In [1]: import numpy as np

In [2]: from numpy import linalg as LA

In [3]: np.set_printoptions(precision=2, suppress=True, linewidth=100, sign=" ")

In [4]: data = np.load("run12.npy")

In [5]: data
Out[5]: 
array([[-2, -4,  0, -2,  2,  0],
       [-1, -2,  2, -2,  1,  0],
       [-1, -4,  0,  2,  2,  0],
       [ 1,  0, -2, -1,  0,  2],
       [ 1,  0,  2, -1,  0,  1],
       [ 1,  4, -1,  2, -2,  2],
       [ 0, -2,  1,  0,  1,  1],
       [-1,  4,  2,  1, -2, -1],
       [-2,  4,  0, -2, -2,  2],
       [-1, -4,  2,  2,  2, -1],
       [-2,  0,  0,  0,  0,  0],
       [-1,  2, -2,  2, -1,  0]])

In [6]: Ac = data - data.mean(axis=1)
Traceback (most recent call last):
  Cell In[6], line 1
    Ac = data - data.mean(axis=1)
ValueError: operands could not be broadcast together with shapes (12,6) (12,) 


In [7]: Ac = data - data.mean(axis=0)

In [8]: U, sigma, Vt = LA.svd(Ac, full_matrices=False)

In [9]: LA.matrix_rank(Ac)
Out[9]: np.int64(5)

In [10]: np.abs(Vt[0]).argmax()
Out[10]: np.int64(1)

In [11]: sigma.round(2) + 0
Out[11]: array([ 11.83,   5.79,   5.16,   3.95,   1.5 ,   0.  ])

In [12]: f, r1 = data[6], data[7]

In [13]: f @ f
Out[13]: np.int64(7)

In [14]: pr = (f @ r1) / (f @ f) * f

In [15]: (r1 - pr) @ f
Out[15]: np.float64(0.0)

In [16]: r1 - pr
Out[16]: array([-1.  ,  1.43,  3.29,  1.  , -0.71,  0.29])

In [17]: pr
Out[17]: array([-0.  ,  2.57, -1.29, -0.  , -1.29, -1.29])

In [18]: Z = np.sign(np.array([[2, -2, -3, 3], [-2, 1, -3, -1], [-1, -1, 0, 1], [-3, -2, 2, -3]]))

In [19]: other = (np.tril(Z, -1) + np.eye(4)) @ (np.triu(Z, 1) + np.eye(4))

In [20]: vals = np.array([0, 0, 1, 1])

In [21]: m1 = np.rint(other * vals @ LA.inv(other)) + 0

In [22]: m1
Out[22]: 
array([[-2., -1., -3.,  2.],
       [ 0.,  0.,  2., -2.],
       [ 6.,  3.,  5., -2.],
       [ 6.,  3.,  4., -1.]])

In [23]: [round(float(x), 2) for x in LA.svd(m1, compute_uv=False)[:3]]
Out[23]: [12.37, 3.01, 0.0]

In [24]: LA.cond(m1) > 100
Out[24]: np.True_

In [25]: rng = np.random.default_rng(811860)

In [26]: idx = rng.permutation(4)

In [27]: idx
Out[27]: array([ 0,  3,  2,  1])

In [28]: other = m1[idx][:, idx]

In [29]: np.diag(other)
Out[29]: array([-2., -1.,  5.,  0.])

In [30]: other
Out[30]: 
array([[-2.,  2., -3., -1.],
       [ 6., -1.,  4.,  3.],
       [ 6., -2.,  5.,  3.],
       [ 0., -2.,  2.,  0.]])

In [31]: np.round(np.sort(np.abs(LA.eigvals(other))), 2) + 0
Out[31]: array([ 0.,  0.,  1.,  1.])

In [32]: U, sigma, Vt = LA.svd(m1)

In [33]: V = Vt[:(sigma > 1e-8).sum()]

In [34]: x0 = m1[3] + 3 * m1[1] + rng.integers(2) * np.eye(4)[3]

In [35]: x0
Out[35]: array([ 6.,  3., 10., -6.])

In [36]: V.T @ V
Out[36]: 
array([[ 0.73,  0.36,  0.18,  0.18],
       [ 0.36,  0.18,  0.09,  0.09],
       [ 0.18,  0.09,  0.55, -0.45],
       [ 0.18,  0.09, -0.45,  0.55]])

In [37]: LA.matrix_rank(np.vstack([m1, x0]))
Out[37]: np.int64(3)
